>>> import numpy as np
>>> np.set_printoptions(precision=2, suppress=True, linewidth=140)
>>> rnd = lambda a: np.round(a, 2) + 0
>>> F = np.loadtxt("arr.csv", delimiter=",")
>>> F
array([[-1.74,  0.9 , -1.81, -0.03,  2.01, -0.08,  1.93, -1.99, -1.99, -0.12,  0.96, -2.04],
       [-1.96,  0.7 , -1.9 , -0.12,  1.92,  0.01,  1.98, -1.92, -1.91, -0.21,  1.06, -2.11],
       [-2.05,  0.84, -1.79,  0.07,  1.9 ,  0.08,  2.03, -1.96, -2.07, -0.02,  0.88, -1.8 ],
       [-5.82,  3.04, -5.87,  0.06,  5.9 , -0.02,  5.92, -6.11, -6.03, -0.19,  2.96, -5.88],
       [ 0.14, -0.01, -0.17, -0.03, -0.09, -0.06,  0.08,  0.  , -0.08,  0.01, -0.02, -0.09]])
>>> F.ravel(order="F")
array([-1.74, -1.96, -2.05, -5.82,  0.14,  0.9 ,  0.7 ,  0.84,  3.04, -0.01, -1.81, -1.9 , -1.79, -5.87, -0.17, -0.03, -0.12,  0.07,  0.06,
       -0.03,  2.01,  1.92,  1.9 ,  5.9 , -0.09, -0.08,  0.01,  0.08, -0.02, -0.06,  1.93,  1.98,  2.03,  5.92,  0.08, -1.99, -1.92, -1.96,
       -6.11,  0.  , -1.99, -1.91, -2.07, -6.03, -0.08, -0.12, -0.21, -0.02, -0.19,  0.01,  0.96,  1.06,  0.88,  2.96, -0.02, -2.04, -2.11,
       -1.8 , -5.88, -0.09])
>>> F.reshape(-1, 2)
array([[-1.74,  0.9 ],
       [-1.81, -0.03],
       [ 2.01, -0.08],
       [ 1.93, -1.99],
       [-1.99, -0.12],
       [ 0.96, -2.04],
       [-1.96,  0.7 ],
       [-1.9 , -0.12],
       [ 1.92,  0.01],
       [ 1.98, -1.92],
       [-1.91, -0.21],
       [ 1.06, -2.11],
       [-2.05,  0.84],
       [-1.79,  0.07],
       [ 1.9 ,  0.08],
       [ 2.03, -1.96],
       [-2.07, -0.02],
       [ 0.88, -1.8 ],
       [-5.82,  3.04],
       [-5.87,  0.06],
       [ 5.9 , -0.02],
       [ 5.92, -6.11],
       [-6.03, -0.19],
       [ 2.96, -5.88],
       [ 0.14, -0.01],
       [-0.17, -0.03],
       [-0.09, -0.06],
       [ 0.08,  0.  ],
       [-0.08,  0.01],
       [-0.02, -0.09]])
>>> t3 = F.reshape(5, 2, -1)
>>> t3.shape
(5, 2, 6)
>>> rnd(np.einsum("ihd,ihd->ih", t3, t3))
array([[ 11.16,  16.74],
       [ 11.64,  16.87],
       [ 11.73,  16.26],
       [112.38, 152.11],
       [  0.06,   0.02]])
>>> t3.transpose(1, 0, 2)
array([[[-1.74,  0.9 , -1.81, -0.03,  2.01, -0.08],
        [-1.96,  0.7 , -1.9 , -0.12,  1.92,  0.01],
        [-2.05,  0.84, -1.79,  0.07,  1.9 ,  0.08],
        [-5.82,  3.04, -5.87,  0.06,  5.9 , -0.02],
        [ 0.14, -0.01, -0.17, -0.03, -0.09, -0.06]],

       [[ 1.93, -1.99, -1.99, -0.12,  0.96, -2.04],
        [ 1.98, -1.92, -1.91, -0.21,  1.06, -2.11],
        [ 2.03, -1.96, -2.07, -0.02,  0.88, -1.8 ],
        [ 5.92, -6.11, -6.03, -0.19,  2.96, -5.88],
        [ 0.08,  0.  , -0.08,  0.01, -0.02, -0.09]]])
>>> rnd(F[3] @ F[0])
np.float64(85.79)
>>> rnd(np.linalg.norm(F, 1)), rnd(np.linalg.norm(F, np.inf))
(np.float64(12.08), np.float64(47.8))
>>> rnd(np.linalg.norm(F[3] - F[0]))
np.float64(10.99)
>>> np.linalg.norm(F, axis=1).argmax()
np.int64(3)
>>> t = np.radians(135)
>>> Rm = np.eye(12)
>>> Rm[10, 10] = Rm[8, 8] = np.cos(t)
>>> Rm[10, 8], Rm[8, 10] = -np.sin(t), np.sin(t)
>>> rnd(Rm)
array([[ 1.  ,  0.  ,  0.  ,  0.  ,  0.  ,  0.  ,  0.  ,  0.  ,  0.  ,  0.  ,  0.  ,  0.  ],
       [ 0.  ,  1.  ,  0.  ,  0.  ,  0.  ,  0.  ,  0.  ,  0.  ,  0.  ,  0.  ,  0.  ,  0.  ],
       [ 0.  ,  0.  ,  1.  ,  0.  ,  0.  ,  0.  ,  0.  ,  0.  ,  0.  ,  0.  ,  0.  ,  0.  ],
       [ 0.  ,  0.  ,  0.  ,  1.  ,  0.  ,  0.  ,  0.  ,  0.  ,  0.  ,  0.  ,  0.  ,  0.  ],
       [ 0.  ,  0.  ,  0.  ,  0.  ,  1.  ,  0.  ,  0.  ,  0.  ,  0.  ,  0.  ,  0.  ,  0.  ],
       [ 0.  ,  0.  ,  0.  ,  0.  ,  0.  ,  1.  ,  0.  ,  0.  ,  0.  ,  0.  ,  0.  ,  0.  ],
       [ 0.  ,  0.  ,  0.  ,  0.  ,  0.  ,  0.  ,  1.  ,  0.  ,  0.  ,  0.  ,  0.  ,  0.  ],
       [ 0.  ,  0.  ,  0.  ,  0.  ,  0.  ,  0.  ,  0.  ,  1.  ,  0.  ,  0.  ,  0.  ,  0.  ],
       [ 0.  ,  0.  ,  0.  ,  0.  ,  0.  ,  0.  ,  0.  ,  0.  , -0.71,  0.  ,  0.71,  0.  ],
       [ 0.  ,  0.  ,  0.  ,  0.  ,  0.  ,  0.  ,  0.  ,  0.  ,  0.  ,  1.  ,  0.  ,  0.  ],
       [ 0.  ,  0.  ,  0.  ,  0.  ,  0.  ,  0.  ,  0.  ,  0.  , -0.71,  0.  , -0.71,  0.  ],
       [ 0.  ,  0.  ,  0.  ,  0.  ,  0.  ,  0.  ,  0.  ,  0.  ,  0.  ,  0.  ,  0.  ,  1.  ]])
>>> Y = F @ Rm.T
>>> np.allclose(np.linalg.norm(F, axis=1), np.linalg.norm(Y, axis=1))
True
>>> np.allclose(F @ F.T, Y @ Y.T)
True
>>> mat = np.loadtxt("sample1.csv", delimiter=",")
>>> mat
array([[2.1, 4. , 2. , 3. , 3. , 4. , 3. , 1. , 0. , 1. ],
       [3. , 0.1, 4. , 0. , 4. , 0. , 2. , 0. , 1. , 5. ],
       [4. , 0. , 4.1, 5. , 1. , 2. , 0. , 1. , 2. , 0. ],
       [5. , 4. , 4. , 1.1, 0. , 1. , 1. , 0. , 2. , 1. ],
       [0. , 4. , 5. , 5. , 2.1, 5. , 1. , 4. , 0. , 0. ],
       [0. , 4. , 3. , 5. , 2. , 1.1, 3. , 3. , 4. , 0. ],
       [4. , 2. , 4. , 0. , 2. , 0. , 2.1, 0. , 5. , 5. ],
       [4. , 1. , 3. , 0. , 1. , 4. , 5. , 1.1, 4. , 4. ],
       [5. , 2. , 1. , 3. , 3. , 5. , 3. , 3. , 4.1, 0. ],
       [2. , 4. , 2. , 3. , 3. , 4. , 3. , 1. , 0. , 1.1]])
>>> x = np.array([5, -8, 4, 9, -3, 2, 7, -2, -6, 8])
>>> a = np.maximum(mat @ x, 0)
>>> mat * (a > 1e-9)[:, None]
array([[2.1, 4. , 2. , 3. , 3. , 4. , 3. , 1. , 0. , 1. ],
       [3. , 0.1, 4. , 0. , 4. , 0. , 2. , 0. , 1. , 5. ],
       [4. , 0. , 4.1, 5. , 1. , 2. , 0. , 1. , 2. , 0. ],
       [5. , 4. , 4. , 1.1, 0. , 1. , 1. , 0. , 2. , 1. ],
       [0. , 4. , 5. , 5. , 2.1, 5. , 1. , 4. , 0. , 0. ],
       [0. , 4. , 3. , 5. , 2. , 1.1, 3. , 3. , 4. , 0. ],
       [4. , 2. , 4. , 0. , 2. , 0. , 2.1, 0. , 5. , 5. ],
       [4. , 1. , 3. , 0. , 1. , 4. , 5. , 1.1, 4. , 4. ],
       [5. , 2. , 1. , 3. , 3. , 5. , 3. , 3. , 4.1, 0. ],
       [2. , 4. , 2. , 3. , 3. , 4. , 3. , 1. , 0. , 1.1]])
>>> np.maximum(mat @ (3 * x), 0)
array([118.5, 198.6, 205.2,  71.7, 107.1,  36.6, 116.1, 209.4,  94.2, 119.4])
>>> rnd(np.maximum(mat @ x, 0) - np.maximum(-mat @ x, 0))
array([39.5, 66.2, 68.4, 23.9, 35.7, 12.2, 38.7, 69.8, 31.4, 39.8])
>>> rnd(np.tanh(mat @ x))
array([1., 1., 1., 1., 1., 1., 1., 1., 1., 1.])
